% python3 -q
>>> import numpy as np
>>> np.set_printoptions(suppress=True, linewidth=100)
>>> arr = np.array([[0, -1, -2], [0, 0, 1], [0, 0, 0]])
>>> # triangular
>>> np.abs(np.diag(np.linalg.qr(arr)[1])) > 1e-9
array([False, False, False])
>>> np.allclose(arr[:-1].T @ np.linalg.lstsq(arr[:-1].T, arr[-1])[0], arr[-1])
True
>>> np.unique(arr.round(6), axis=0).shape
(3, 3)
>>> w1 = np.array([[1, 0, 0, 2, 1], [3, 3, 2, 1, 2], [1, 1, 3, 3, 3]])
>>> c = np.array([3, 1, 4, -3, 0])
>>> H = np.maximum(arr @ w1 + c, 0)
>>> np.round((H > 0).mean(axis=0), 1)
array([0.7, 0.7, 0.7, 0. , 0.3])
>>> C = np.array([[1, 1], [-2, -4], [5, -5], [2, 2], [5, 1]])
>>> w1 @ C
array([[ 10,   6],
       [ 19, -15],
       [ 35,  -9]])
>>> H @ C
array([[  0,   0],
       [ 50, -36],
       [ 21, -21]])
>>> J = np.load("block1.npy")
>>> J
array([[ 0, -3,  0],
       [ 3,  0,  3],
       [ 0, -3,  0]])
>>> [round(float(x), 1) for x in np.linalg.svd(J, compute_uv=False)[:3]]
[4.2, 4.2, 0.0]
>>> np.round(np.linalg.norm(J, 2) / np.linalg.norm(J), 1)
np.float64(0.7)
>>> F = np.array([[0, 3, -1], [-3, 0, 4], [1, -4, 0]])
>>> # looks like rank 2
>>> left, sigma, VT = np.linalg.svd(F)
>>> V = VT[:(sigma > 1e-8).sum()]
>>> rng = np.random.default_rng(495596)
>>> x = F[2] + 5 * F[0] + rng.integers(2) * np.eye(3)[2]
>>> x
array([ 1., 11., -4.])
>>> np.round(np.diag(V.T @ V), 1)
array([0.4, 1. , 0.7])
>>> np.allclose(V.T @ V @ x, x)
False
>>> round(float(np.linalg.norm(x - V.T @ V @ x)), 1)
0.6
>>> np.linalg.matrix_rank(np.vstack([F, x]))
np.int64(3)
>>> def softmax(z):
...     e = np.exp(z - z.max(axis=-1, keepdims=True))
...     return e / e.sum(axis=-1, keepdims=True)
... 
>>> np.round(softmax(10 * F[1]), 1) + 0
array([0., 0., 1.])
>>> np.round(softmax(F[1]), 1) + 0
array([0., 0., 1.])
>>> np.round(softmax(F[1] + 4), 1) + 0
array([0., 0., 1.])
>>> scores = F @ F.T / np.sqrt(3)
>>> softmax(scores).round(6).argmax(axis=1)
array([0, 1, 2])
>>> np.round(softmax(scores + np.triu(np.full(scores.shape, -np.inf), 1)), 1) + 0
array([[1., 0., 0.],
       [0., 1., 0.],
       [0., 0., 1.]])
>>> np.linalg.matrix_rank(arr, rtol=0.1)
np.int64(2)
>>> np.argsort(-np.linalg.norm(F, axis=0).round(6), kind="stable")[:3]
array([1, 2, 0])
>>> [round(float(x), 1) for x in np.linalg.svd(F, compute_uv=False)[:3]]
[5.1, 5.1, 0.0]
>>> x = np.array([-1, 4, 1])
>>> np.round(np.linalg.svd(F, compute_uv=False), 1) + 0
array([5.1, 5.1, 0. ])
>>> x @ F @ x
np.int64(0)
>>> np.round(np.linalg.det(F), 1)
np.float64(-0.0)
>>> np.round(np.linalg.eigvals(F).real, 1) + 0
array([0., 0., 0.])
>>> O = np.linalg.solve(np.eye(3) - F, np.eye(3) + F)
>>> round(np.linalg.det(O), 1)
np.float64(1.0)
>>> X = np.loadtxt("data.csv", delimiter=",")
>>> X
array([[  0.,   0.,   0.],
       [ 45.,  48.,  66.],
       [  0.,   0.,   0.],
       [  3., 104.,  52.],
       [  0., 102.,  24.],
       [ 14.,   0.,   0.],
       [  0.,   0.,   0.],
       [  0.,   0.,   0.],
       [ 19.,  32.,  32.],
       [  8., 110.,  60.],
       [  0.,  64.,  24.],
       [  0.,  68.,   4.],
       [  7.,  48.,  28.],
       [ 12.,   0.,   0.]])
>>> # row 2 repeats row 0
>>> d = np.linalg.norm(X[:, None] - X[None], axis=-1)
>>> np.round(np.linalg.norm(X, axis=1), 1)
array([  0. ,  93.2,   0. , 116.3, 104.8,  14. ,   0. ,   0. ,  49.1, 125.6,  68.4,  68.1,  56. ,
        12. ])
>>> (d + 1e9 * np.eye(14)).round(6).argmin(axis=1)
array([ 2,  8,  0,  9,  3, 13,  0,  0, 12,  3, 12, 10, 10,  5])
>>> d[9].round(6).argsort(kind="stable")[:4]
array([ 9,  3,  4, 10])
>>> np.linalg.matrix_rank(d ** 2)
np.int64(5)
>>> B = np.array([[2, -2], [-1, 2], [1, 2]])
>>> X @ B
array([[  0.,   0.],
       [108., 138.],
       [  0.,   0.],
       [-46., 306.],
       [-78., 252.],
       [ 28., -28.],
       [  0.,   0.],
       [  0.,   0.],
       [ 38.,  90.],
       [-34., 324.],
       [-40., 176.],
       [-64., 144.],
       [ -6., 138.],
       [ 24., -24.]])
>>> B.T @ X.T
array([[  0., 108.,   0., -46., -78.,  28.,   0.,   0.,  38., -34., -40., -64.,  -6.,  24.],
       [  0., 138.,   0., 306., 252., -28.,   0.,   0.,  90., 324., 176., 144., 138., -24.]])
>>> np.einsum("ij->j", X)
array([108., 576., 290.])
>>> B = np.array([[2, -1], [-2, -2], [-2, -2]])
>>> A = np.tile(B, (2, 3))
>>> A
array([[ 2, -1,  2, -1,  2, -1],
       [-2, -2, -2, -2, -2, -2],
       [-2, -2, -2, -2, -2, -2],
       [ 2, -1,  2, -1,  2, -1],
       [-2, -2, -2, -2, -2, -2],
       [-2, -2, -2, -2, -2, -2]])
>>> B = np.array([[3, -3, -1],
...     [-1, -1, -1],
...     [2, 2, 3],
...     [3, 3, -1],
...     [-1, 2, -1],
...     [3, 0, 1]])
>>> np.linalg.matrix_rank(np.vstack([A, B.T]))
np.int64(5)
>>> np.vstack([A, B.T]).shape
(9, 6)
>>> np.einsum("ij->j", A)
array([ -4, -10,  -4, -10,  -4, -10])
>>> np.linalg.cond(A) > 100
np.True_
>>> [round(float(x), 1) for x in np.linalg.svd(A, compute_uv=False)[:3]]
[10.0, 5.1, 0.0]
>>> rank = np.linalg.matrix_rank(A)
>>> rank
np.int64(2)
>>> null = np.linalg.svd(A)[2][rank:].T
>>> null.shape
(6, 4)
>>> np.allclose(A @ null, 0)
True
>>> [int(np.linalg.matrix_rank(np.delete(A, i, axis=0))) for i in range(6)]
[2, 2, 2, 2, 2, 2]
>>> np.round(null @ null.T, 1) + 0
array([[ 0.7,  0. , -0.3,  0. , -0.3,  0. ],
       [ 0. ,  0.7,  0. , -0.3,  0. , -0.3],
       [-0.3,  0. ,  0.7,  0. , -0.3,  0. ],
       [ 0. , -0.3,  0. ,  0.7,  0. , -0.3],
       [-0.3,  0. , -0.3,  0. ,  0.7,  0. ],
       [ 0. , -0.3,  0. , -0.3,  0. ,  0.7]])
>>> np.round(A @ null, 1) + 0
array([[0., 0., 0., 0.],
       [0., 0., 0., 0.],
       [0., 0., 0., 0.],
       [0., 0., 0., 0.],
       [0., 0., 0., 0.],
       [0., 0., 0., 0.]])
>>> [int(np.linalg.matrix_rank(A[:i])) for i in range(1, len(A) + 1)]
[1, 2, 2, 2, 2, 2]
>>> left, sigma, VT = np.linalg.svd(A)
>>> V = VT[:(sigma > 1e-8).sum()]
>>> x = A[5] + 4 * A[3] + rng.integers(2) * np.eye(6)[5]
>>> x
array([ 6., -6.,  6., -6.,  6., -5.])
>>> np.round(np.diag(V.T @ V), 1)
array([0.3, 0.3, 0.3, 0.3, 0.3, 0.3])
>>> np.round(V.T @ V, 1) + 0
array([[0.3, 0. , 0.3, 0. , 0.3, 0. ],
       [0. , 0.3, 0. , 0.3, 0. , 0.3],
       [0.3, 0. , 0.3, 0. , 0.3, 0. ],
       [0. , 0.3, 0. , 0.3, 0. , 0.3],
       [0.3, 0. , 0.3, 0. , 0.3, 0. ],
       [0. , 0.3, 0. , 0.3, 0. , 0.3]])
>>> m1 = np.array([[1, 0, 0, 0], [1, 0, 0, 0], [0, 0, 1, 0], [0, 0, 1, 0]])
>>> m1[:, 2] @ m1[:, 1]
np.int64(0)
>>> m1 @ m1.T
array([[1, 1, 0, 0],
       [1, 1, 0, 0],
       [0, 0, 1, 1],
       [0, 0, 1, 1]])
>>> mat = np.load("mat.npy")
>>> mat
array([[2.1, 1. , 0. ],
       [1. , 1.1, 0. ],
       [2. , 1. , 0.1]])
>>> B = np.array([[1, 2], [2, 1], [1, 1]])
>>> B.T @ mat.T
array([[4.1, 3.2, 4.1],
       [5.2, 3.1, 5.1]])
>>> np.vstack([mat, B.T]).shape
(5, 3)
>>> np.linalg.matrix_rank(mat @ B)
np.int64(2)
>>> np.linalg.matrix_rank(np.vstack([mat, B.T]))
np.int64(3)
>>> E = np.load("arr.npy")
>>> E
array([[3, 0, 0, 0],
       [0, 3, 0, 0],
       [0, 0, 0, 2],
       [0, 0, 0, 0]])
>>> E @ E.T
array([[9, 0, 0, 0],
       [0, 9, 0, 0],
       [0, 0, 4, 0],
       [0, 0, 0, 0]])
>>> np.round(np.linalg.svd(E, compute_uv=False), 1)
array([3., 3., 2., 0.])
>>> E[:, 3] @ E[:, 1]
np.int64(0)
>>> np.linalg.matrix_rank(E)
np.int64(3)
>>> np.diff(E, axis=0)
array([[-3,  3,  0,  0],
       [ 0, -3,  0,  2],
       [ 0,  0,  0, -2]])
>>> np.abs(E).max()
np.int64(3)
>>> np.unravel_index(np.abs(E).argmax(), E.shape)
(np.int64(0), np.int64(0))
>>> np.round(E.mean(axis=0), 1)
array([0.8, 0.8, 0. , 0.5])
>>> (E - E.T) / 2
array([[ 0.,  0.,  0.,  0.],
       [ 0.,  0.,  0.,  0.],
       [ 0.,  0.,  0.,  1.],
       [ 0.,  0., -1.,  0.]])
>>> E @ E
array([[9, 0, 0, 0],
       [0, 9, 0, 0],
       [0, 0, 0, 0],
       [0, 0, 0, 0]])
>>> np.linalg.matrix_power(E, 3)
array([[27,  0,  0,  0],
       [ 0, 27,  0,  0],
       [ 0,  0,  0,  0],
       [ 0,  0,  0,  0]])
>>> lab = rng.permutation(4)
>>> lab
array([2, 3, 1, 0])
>>> B = m1[lab][:, lab]
>>> np.trace(B)
np.int64(2)
>>> round(float(np.linalg.det(B)), 1), round(float(np.linalg.det(m1[lab])), 1)
(0.0, 0.0)
>>> rank = np.linalg.matrix_rank(E)
>>> rank
np.int64(3)
>>> null = np.linalg.svd(E)[2][rank:].T
>>> np.allclose(E @ null, 0)
True
>>> null.shape
(4, 1)
>>> null @ null.T
array([[0., 0., 0., 0.],
       [0., 0., 0., 0.],
       [0., 0., 1., 0.],
       [0., 0., 0., 0.]])
>>> [int(np.linalg.matrix_rank(E[:i])) for i in range(1, len(E) + 1)]
[1, 2, 3, 3]
>>> np.linalg.matrix_rank(E.T @ E), np.linalg.matrix_rank(E @ E.T)
(np.int64(3), np.int64(3))
